>>> import numpy as np
>>> from numpy import linalg as LA
>>> np.set_printoptions(precision=3, suppress=True, linewidth=160)
>>> M = np.array([[0, 4, -2], [0, 2, 4], [0, -3, -1]])
>>> rank = LA.matrix_rank(M)
>>> print(rank)
2
>>> ns = LA.svd(M)[2][rank:].T
>>> print(ns[:, 0] / ns[np.abs(ns[:, 0]).round(6).argmax(), 0])
[1. 0. 0.]
>>> print([int(LA.matrix_rank(M[:i])) for i in range(1, len(M) + 1)])
[1, 2, 2]
>>> print(ns.shape)
(3, 1)
>>> print(M @ ns)
[[0.]
 [0.]
 [0.]]
>>> print(np.allclose(M @ ns, 0))
True
>>> print([int(LA.matrix_rank(M[:, :j + 1])) for j in range(3)])
[0, 1, 2]
>>> r0 = np.array([-4, 4])
>>> print(np.array([np.convolve(row, r0, "same") for row in M]))
[[  0 -16  24]
 [  0  -8  -8]
 [  0  12  -8]]
>>> B = M / LA.norm(M, axis=1, keepdims=True)
>>> C2 = B @ B.T
>>> print((C2 - 2 * np.eye(3)).round(6).argmax(axis=1))
[1 0 0]
>>> hat = np.triu(np.array([[2, -5, 0], [0, 2, -2], [2, -2, 2]]), 1) + np.eye(3)
>>> B = hat @ M @ LA.inv(hat)
>>> print(np.round(LA.det(B), 3))
0.0
>>> print(LA.matrix_rank(B))
2
>>> print(hat @ M - M @ hat)
[[  0. -10. -12.]
 [  0.   6.   6.]
 [  0.   0.  -6.]]
>>> C = np.array([[3, 5, 6, 8], [5, 0, 1, 2], [6, 3, 1, 9], [8, 0, 0, 7]])
>>> rng = np.random.default_rng(372945)
>>> X = (rng.random((13, 4)) < 0.25) @ C
>>> print(X)
[[11  5  6 15]
 [ 5  0  1  2]
 [ 6  3  1  9]
 [ 0  0  0  0]
 [ 0  0  0  0]
 [11  3  2 11]
 [ 0  0  0  0]
 [ 8  0  0  7]
 [ 0  0  0  0]
 [ 3  5  6  8]
 [ 3  5  6  8]
 [ 8  0  0  7]
 [ 5  0  1  2]]
>>> print(np.round(LA.norm(X[0] - X[11]), 3))
11.576
>>> print(round(float(LA.norm(X, "nuc")), 3))
49.821
>>> print(round(LA.norm(X, 2), 3))
34.989
>>> print(LA.norm(X, axis=0))
[21.772  9.644 10.724 25.71 ]
>>> print(LA.norm(X, axis=1))
[20.174  5.477 11.269  0.     0.    15.969  0.    10.63   0.    11.576 11.576 10.63   5.477]
>>> C2 = np.cov(X, rowvar=False)
>>> print(LA.eigvalsh(C2)[::-1])
[42.404  8.719  0.863  0.116]
>>> print(np.median(X, axis=0))
[5. 0. 1. 7.]
>>> print(np.argsort(-X.std(axis=0).round(6), kind="stable"))
[3 0 2 1]
>>> print(np.corrcoef(X.T))
[[1.    0.362 0.28  0.836]
 [0.362 1.    0.933 0.785]
 [0.28  0.933 1.    0.668]
 [0.836 0.785 0.668 1.   ]]
>>> print(X.std(axis=0))
[3.894 2.132 2.391 4.762]
>>> hat = X @ LA.solve(X.T @ X, X.T)
>>> print(np.diag(hat))
[0.5   0.4   0.6   0.    0.    0.6   0.    0.375 0.    0.375 0.375 0.375 0.4  ]
>>> print(np.round(np.trace(hat), 3))
4.0
>>> print(np.round(LA.eigvalsh(hat), 3) + 0)
[0. 0. 0. 0. 0. 0. 0. 0. 0. 1. 1. 1. 1.]
>>> print(hat @ X[:, 0])
[11.  5.  6.  0.  0. 11.  0.  8.  0.  3.  3.  8.  5.]
>>> print(np.allclose(hat @ hat, hat))
True
>>> arr = np.load("layer7.npy")
>>> print(arr)
[[2 3 0 0 0]
 [0 0 0 0 0]
 [0 0 0 3 0]
 [1 0 0 0 2]]
>>> # rows and columns are dependent
>>> rank = LA.matrix_rank(arr)
>>> print(rank)
3
>>> ns = LA.svd(arr)[2][rank:].T
>>> print(ns.shape)
(5, 2)
>>> print(np.round(arr @ ns, 3) + 0)
[[0. 0.]
 [0. 0.]
 [0. 0.]
 [0. 0.]]
>>> print([int(LA.matrix_rank(np.delete(arr, i, axis=0))) for i in range(4)])
[2, 3, 2, 2]
>>> print([int(LA.matrix_rank(arr[:i])) for i in range(1, len(arr) + 1)])
[1, 1, 2, 3]
>>> print(LA.matrix_rank(arr.T @ arr), LA.matrix_rank(arr @ arr.T))
3 3
>>> E = np.load("test10.npy")
>>> print(E)
[[0 0 0 1 0]
 [0 1 0 0 0]
 [1 0 0 0 0]
 [0 0 1 0 0]
 [0 0 0 0 1]]
>>> # rows sum to 1
>>> print(M.sum(axis=1))
[ 2  6 -4]
>>> print(np.diff(M, axis=0))
[[ 0 -2  6]
 [ 0 -5 -5]]
>>> print(round(float(LA.norm(M)), 3))
7.071
>>> print(M.shape)
(3, 3)
>>> print(M.mean(axis=0))
[0.    1.    0.333]
>>> M[:, 3]
Traceback (most recent call last):
  File "<python-input-63>", line 1, in <module>
    M[:, 3]
    ~^^^^^^
IndexError: index 3 is out of bounds for axis 1 with size 3
>>> print(M - M[0])
[[ 0  0  0]
 [ 0 -2  6]
 [ 0 -7  1]]
>>> print(LA.matrix_rank(M))
2
>>> print(np.count_nonzero(M))
6
>>> mat = np.array([[0, -1, -2, 6], [0, 0, 4, -1], [0, 0, 0, -7], [0, 0, 0, 0]])
>>> C2 = mat.T @ mat
>>> print(LA.matrix_rank(C2))
3
>>> print(C2)
[[  0   0   0   0]
 [  0   1   2  -6]
 [  0   2  20 -16]
 [  0  -6 -16  86]]
>>> print(np.trace(C2), (mat ** 2).sum())
107 107
>>> print(np.diag(C2))
[ 0  1 20 86]
>>> print(LA.eigvalsh(C2)[::-1])
[90.119 16.349  0.532  0.   ]
>>> m1 = np.load("m.npy")
>>> print(m1)
[[-1 -2 -1 -2 -1 -2]
 [-1 -1 -1 -1 -1 -1]
 [-1  1 -1  1 -1  1]
 [-1 -2 -1 -2 -1 -2]
 [-1 -1 -1 -1 -1 -1]
 [-1  1 -1  1 -1  1]]
>>> r0, r1 = m1[2], m1[1]
>>> print(r0 @ r0)
6
>>> pr = (r0 @ r1) / (r0 @ r0) * r0
>>> print(np.outer(r0, r1))
[[ 1  1  1  1  1  1]
 [-1 -1 -1 -1 -1 -1]
 [ 1  1  1  1  1  1]
 [-1 -1 -1 -1 -1 -1]
 [ 1  1  1  1  1  1]
 [-1 -1 -1 -1 -1 -1]]
>>> print((r1 - pr) @ r0)
0.0
>>> W1 = np.array([[2, 4, 2],
...     [-5, 1, 2],
...     [4, -5, -2],
...     [-3, -2, 0],
...     [5, -5, 4],
...     [4, -4, -4]])
>>> b = np.array([0, 1, 2])
>>> hid = np.maximum(m1 @ W1 + b, 0)
>>> print(LA.matrix_rank(hid))
2
>>> print(hid)
[[ 0 17  2]
 [ 0 12  0]
 [ 0  2  0]
 [ 0 17  2]
 [ 0 12  0]
 [ 0  2  0]]
>>> print((hid > 0).mean(axis=0))
[0.    1.    0.333]
>>> print((hid > 0).astype(int))
[[0 1 1]
 [0 1 0]
 [0 1 0]
 [0 1 1]
 [0 1 0]
 [0 1 0]]
>>> C = np.array([[3, 0, 1], [3, 0, 3], [0, 0, 3]])
>>> print(hid @ C)
[[51  0 57]
 [36  0 36]
 [ 6  0  6]
 [51  0 57]
 [36  0 36]
 [ 6  0  6]]
>>> print(W1 @ C)
[[ 18   0  20]
 [-12   0   4]
 [ -3   0 -17]
 [-15   0  -9]
 [  0   0   2]
 [  0   0 -20]]
>>> Uu, s, Vt = LA.svd(m1)
>>> V = Vt[:(s > 1e-8).sum()]
>>> x = m1[3] + 5 * m1[2] + rng.integers(2) * np.eye(6)[2]
>>> print(x)
[-6.  3. -6.  3. -6.  3.]
>>> print(LA.matrix_rank(np.vstack([m1, x])))
2
>>> print(np.diag(V.T @ V))
[0.333 0.333 0.333 0.333 0.333 0.333]
>>> print(round(LA.norm(x - V.T @ V @ x), 3))
0.0
>>> t = rng.uniform(0, 2 * np.pi, 13)
>>> Q, _ = LA.qr(np.array([[-0.1, 1.3], [-0.3, 0.3], [0.0, -0.3], [1.6, -0.5]]))
>>> W0 = 20 * np.c_[np.cos(t), np.sin(t)] @ Q.T
>>> print(W0)
[[-14.759  -0.097   3.682 -12.984]
 [  8.853   4.501  -1.838 -17.262]
 [ 19.227   3.101  -4.548   0.137]
 [ 19.146   2.704  -4.561   2.305]
 [-19.15   -2.712   4.561  -2.263]
 [  9.749  -1.468  -2.559  17.212]
 [-13.663   0.296   3.44  -14.192]
 [-16.149  -4.451   3.666  10.294]
 [  2.08   -3.142  -0.782  19.626]
 [-15.044  -4.555   3.381  11.895]
 [  4.973  -2.586  -1.459  19.143]
 [  8.93   -1.68   -2.372  17.658]
 [-14.367  -4.594   3.209  12.735]]
>>> x = np.array([1, 3, 0, 1])
>>> print((W0 @ x).argmax())
3
>>> print(LA.norm(W0 @ x) <= LA.norm(W0, 2) * LA.norm(x) + 1e-9)
True
>>> Xc = W0 - W0.mean(axis=1)
Traceback (most recent call last):
  File "<python-input-105>", line 1, in <module>
    Xc = W0 - W0.mean(axis=1)
         ~~~^~~~~~~~~~~~~~~~~
ValueError: operands could not be broadcast together with shapes (13,4) (13,) 
>>> Xc = W0 - W0.mean(axis=0)
>>> Uu, s, Vt = LA.svd(Xc, full_matrices=False)
>>> print(np.abs(Uu[:, 0]).argmax())
0
>>> print(round(float((s ** 2).sum() ** 2 / (s ** 4).sum()), 3))
1.949
>>> print(np.searchsorted(np.cumsum(s ** 2) / (s ** 2).sum(), 0.9) + 1)
2
>>> print(s.round(3) + 0)
[52.99 45.    0.    0.  ]
>>> print(LA.matrix_rank(Xc))
2
>>> W1 = np.array([[3, 2, 4], [0, 2, 0], [5, 4, 0], [0, 3, 4]])
>>> b = np.array([1, 4, -2])
>>> hid = np.maximum(W0 @ W1 + b, 0)
>>> print((hid > 0).mean(axis=0))
[0.538 0.692 0.462]
>>> print(LA.matrix_rank(hid))
3
>>> C = np.array([[2, -2], [-2, -1], [4, -1]])
>>> print(W1 @ C)
[[ 18 -12]
 [ -4  -2]
 [  2 -14]
 [ 10  -7]]
>>> Uu, s, Vt = LA.svd(W0)
>>> V = Vt[:(s > 1e-8).sum()]
>>> x = W0[10] + 5 * W0[3] + rng.integers(2) * np.eye(4)[0]
>>> print(x)
[101.703  10.931 -24.265  30.67 ]
>>> print(np.allclose(V.T @ V @ x, x))
False
>>> print(V.T @ V)
[[ 0.924  0.146 -0.219  0.023]
 [ 0.146  0.054 -0.032 -0.168]
 [-0.219 -0.032  0.052 -0.02 ]
 [ 0.023 -0.168 -0.02   0.97 ]]
>>> print(LA.matrix_rank(np.vstack([W0, x])))
3
>>> print(np.diag(V.T @ V))
[0.924 0.054 0.052 0.97 ]
>>> T = np.stack([M, -3 * M, M[::-1]])
>>> print(T.shape)
(3, 3, 3)
>>> print(LA.matrix_rank(T.reshape(3, -1)))
2
>>> print(np.einsum("bij,cij->bc", T, T))
[[  50 -150    0]
 [-150  450    0]
 [   0    0   50]]
>>> print(T.sum(axis=0))
[[  0 -11   3]
 [  0  -2  -4]
 [  0  10   0]]
>>> print(LA.matrix_rank(T))
[2 2 2]
>>> data = np.load("x.npy")
>>> print(data)
[[ 4  3 -2  4  3]
 [ 3 -4 -2  2 -4]
 [-2 -2  2  2 -3]
 [ 4  2  2  4  4]
 [ 3 -4 -3  4  0]]
>>> # symmetric
>>> z = rng.permutation(5)
>>> print(z)
[3 1 4 2 0]
>>> B = data[z][:, z]
>>> print(B)
[[ 4  2  4  2  4]
 [ 2 -4 -4 -2  3]
 [ 4 -4  0 -3  3]
 [ 2 -2 -3  2 -2]
 [ 4  3  3 -2  4]]
>>> print(np.trace(B))
6
>>> x = np.array([0, -3, -1, 4, 0])
>>> target = B @ x
>>> print(target)
[ -2   8   0  17 -20]
>>> print(np.round(LA.solve(B.T, B[2]), 3) + 0)
[0. 0. 1. 0. 0.]
>>> print(np.round(LA.solve(B, 3 * target), 3) + 0)
[ 0. -9. -3. 12.  0.]
>>> print(np.round(LA.solve(B, target + B[:, 3]), 3) + 0)
[ 0. -3. -1.  5.  0.]
